$ ipython --no-banner

In [1]: import numpy as np

In [2]: np.set_printoptions(precision=1, suppress=True, linewidth=100)

In [3]: F = np.loadtxt("x.csv", delimiter=",")

In [4]: F
Out[4]: 
array([[4., 1., 1., 1., 1., 1., 1.],
       [1., 4., 1., 1., 1., 1., 1.],
       [1., 1., 4., 1., 1., 1., 1.],
       [1., 1., 1., 4., 1., 1., 1.],
       [1., 1., 1., 1., 4., 1., 1.],
       [1., 1., 1., 1., 1., 4., 1.],
       [1., 1., 1., 1., 1., 1., 4.]])

In [5]: Uu, sv, Vh = np.linalg.svd(F, full_matrices=False)

In [6]: np.allclose(Uu * sv @ Vh, F)
Out[6]: True

In [7]: np.round(Uu.T @ F @ Vh.T, 1) + 0
Out[7]: 
array([[10.,  0.,  0.,  0.,  0.,  0.,  0.],
       [ 0.,  3.,  0.,  0.,  0.,  0.,  0.],
       [ 0.,  0.,  3.,  0.,  0.,  0.,  0.],
       [ 0.,  0.,  0.,  3.,  0.,  0.,  0.],
       [ 0.,  0.,  0.,  0.,  3.,  0.,  0.],
       [ 0.,  0.,  0.,  0.,  0.,  3.,  0.],
       [ 0.,  0.,  0.,  0.,  0.,  0.,  3.]])

In [8]: np.abs(Uu[:, 0]).round(6).argmax()
Out[8]: np.int64(0)

In [9]: np.abs(Vh[0])
Out[9]: array([0.4, 0.4, 0.4, 0.4, 0.4, 0.4, 0.4])

In [10]: ev, evecs = np.linalg.eigh(F)

In [11]: vec = np.array([0, 0, 0, 0, 1, 0, 2])

In [12]: vec @ F @ vec / (vec @ vec), np.round(ev[0], 1), round(float(ev[-1]), 1)
Out[12]: (np.float64(4.8), np.float64(3.0), 10.0)

In [13]: np.linalg.eigvalsh(F[1:, 1:])
Out[13]: array([3., 3., 3., 3., 3., 9.])

In [14]: vec @ F @ vec
Out[14]: np.float64(24.0)

In [15]: evecs * np.abs(ev) @ evecs.T
Out[15]: 
array([[4., 1., 1., 1., 1., 1., 1.],
       [1., 4., 1., 1., 1., 1., 1.],
       [1., 1., 4., 1., 1., 1., 1.],
       [1., 1., 1., 4., 1., 1., 1.],
       [1., 1., 1., 1., 4., 1., 1.],
       [1., 1., 1., 1., 1., 4., 1.],
       [1., 1., 1., 1., 1., 1., 4.]])

In [16]: ev, evecs = np.linalg.eigh(F)

In [17]: np.round(evecs.T @ F @ evecs, 1) + 0
Out[17]: 
array([[ 3.,  0.,  0.,  0.,  0.,  0.,  0.],
       [ 0.,  3.,  0.,  0.,  0.,  0.,  0.],
       [ 0.,  0.,  3.,  0.,  0.,  0.,  0.],
       [ 0.,  0.,  0.,  3.,  0.,  0.,  0.],
       [ 0.,  0.,  0.,  0.,  3.,  0.,  0.],
       [ 0.,  0.,  0.,  0.,  0.,  3.,  0.],
       [ 0.,  0.,  0.,  0.,  0.,  0., 10.]])

In [18]: ev
Out[18]: array([ 3.,  3.,  3.,  3.,  3.,  3., 10.])

In [19]: np.abs(evecs[:, -1]).round(6).argmax()
Out[19]: np.int64(0)

In [20]: (ev > 1e-8).sum(), (ev < -1e-8).sum()
Out[20]: (np.int64(7), np.int64(0))

In [21]: np.linalg.eigvalsh(F + 4 * np.eye(7))
Out[21]: array([ 7.,  7.,  7.,  7.,  7.,  7., 14.])

In [22]: np.abs(evecs[:, -1])
Out[22]: array([0.4, 0.4, 0.4, 0.4, 0.4, 0.4, 0.4])

In [23]: np.linalg.eigvalsh(F @ F)
Out[23]: array([  9.,   9.,   9.,   9.,   9.,   9., 100.])

In [24]: np.round(evecs.T @ evecs, 1) + 0
Out[24]: 
array([[1., 0., 0., 0., 0., 0., 0.],
       [0., 1., 0., 0., 0., 0., 0.],
       [0., 0., 1., 0., 0., 0., 0.],
       [0., 0., 0., 1., 0., 0., 0.],
       [0., 0., 0., 0., 1., 0., 0.],
       [0., 0., 0., 0., 0., 1., 0.],
       [0., 0., 0., 0., 0., 0., 1.]])
